$ python -q
>>> import numpy as np
>>> np.set_printoptions(suppress=True, linewidth=100)
>>> mat = np.load("sample15.npy")
>>> mat
array([[-6,  0, -4, 15,  0, 10],
       [-6, -6, -2, 15, 15,  5],
       [ 0,  0, -2,  0,  0,  5],
       [ 6,  0,  4,  0,  0,  0],
       [ 6,  6,  2,  0,  0,  0],
       [ 0,  0,  2,  0,  0,  0]])
>>> mat.sum(axis=0)
array([ 0,  0,  0, 30, 15, 20])
>>> np.count_nonzero(mat)
np.int64(18)
>>> mat.sum(axis=1)
array([15, 21,  3, 10, 14,  2])
>>> round(np.linalg.norm(mat), 4)
np.float64(33.0)
>>> np.round(mat.mean(axis=0), 4)
array([0.    , 0.    , 0.    , 5.    , 2.5   , 3.3333])
>>> f = np.array([1, 1, -1, -1, 0, -1])
>>> B = mat + np.outer(f, np.eye(6)[5])
>>> round(np.linalg.det(B) / np.linalg.det(mat), 4), round(float(1 + np.linalg.solve(mat, f)[5]), 4)
(np.float64(0.6), 0.6)
>>> B = mat[0, 0] * mat[1:] - np.outer(mat[1:, 0], mat[0])
>>> B
array([[  0,  36, -12,   0, -90,  30],
       [  0,   0,  12,   0,   0, -30],
       [  0,   0,   0, -90,   0, -60],
       [  0, -36,  12, -90,   0, -60],
       [  0,   0, -12,   0,   0,   0]])
>>> mat[:, 0] / mat[0, 0]
array([ 1.,  1., -0., -1., -1., -0.])
>>> np.flatnonzero(~B.round(6).any(axis=1))
array([], dtype=int64)
>>> np.linalg.matrix_rank(B), np.linalg.matrix_rank(mat)
(np.int64(5), np.int64(6))
>>> arr = np.loadtxt("out19.csv", delimiter=",")
>>> arr
array([[-28.,   2.,   2.,  -2.,   1.,  -1.,  -2.],
       [  0., -29.,  -2.,   1.,  -2.,  -2.,  -1.],
       [ -1.,   0., -30.,   0.,   2.,   0.,   1.],
       [ -1.,  -1.,   2.,  30.,   1.,   2.,   2.],
       [ -2.,   2.,   2.,   1.,  -8.,   0.,  -2.],
       [ -2.,  -1.,  -2.,  -1.,   1., -20.,  -1.],
       [  0.,  -2.,  -1.,  -2.,   1.,  -2., -11.]])
>>> (arr + arr.T) / 2
array([[-28. ,   1. ,   0.5,  -1.5,  -0.5,  -1.5,  -1. ],
       [  1. , -29. ,  -1. ,   0. ,   0. ,  -1.5,  -1.5],
       [  0.5,  -1. , -30. ,   1. ,   2. ,  -1. ,   0. ],
       [ -1.5,   0. ,   1. ,  30. ,   1. ,   0.5,   0. ],
       [ -0.5,   0. ,   2. ,   1. ,  -8. ,   0.5,  -0.5],
       [ -1.5,  -1.5,  -1. ,   0.5,   0.5, -20. ,  -1.5],
       [ -1. ,  -1.5,   0. ,   0. ,  -0.5,  -1.5, -11. ]])
>>> np.allclose(arr, arr.T)
False
>>> np.round(np.linalg.matrix_power(arr, 2), 4)
array([[ 784., -105., -118.,    4.,  -41.,   44.,   73.],
       [   9.,  840.,  121.,    3.,   68.,  102.,   46.],
       [  54.,    0.,  901.,    2.,  -76.,   -1.,  -43.],
       [ -10.,   -7.,   -4.,  896.,   31.,   19.,   39.],
       [  69.,  -75.,  -80.,   32.,   61.,    4.,   44.],
       [  97.,   50.,   99.,   -4.,  -34.,  404.,   30.],
       [   5.,   86.,   47.,  -37.,  -21.,   62.,  118.]])
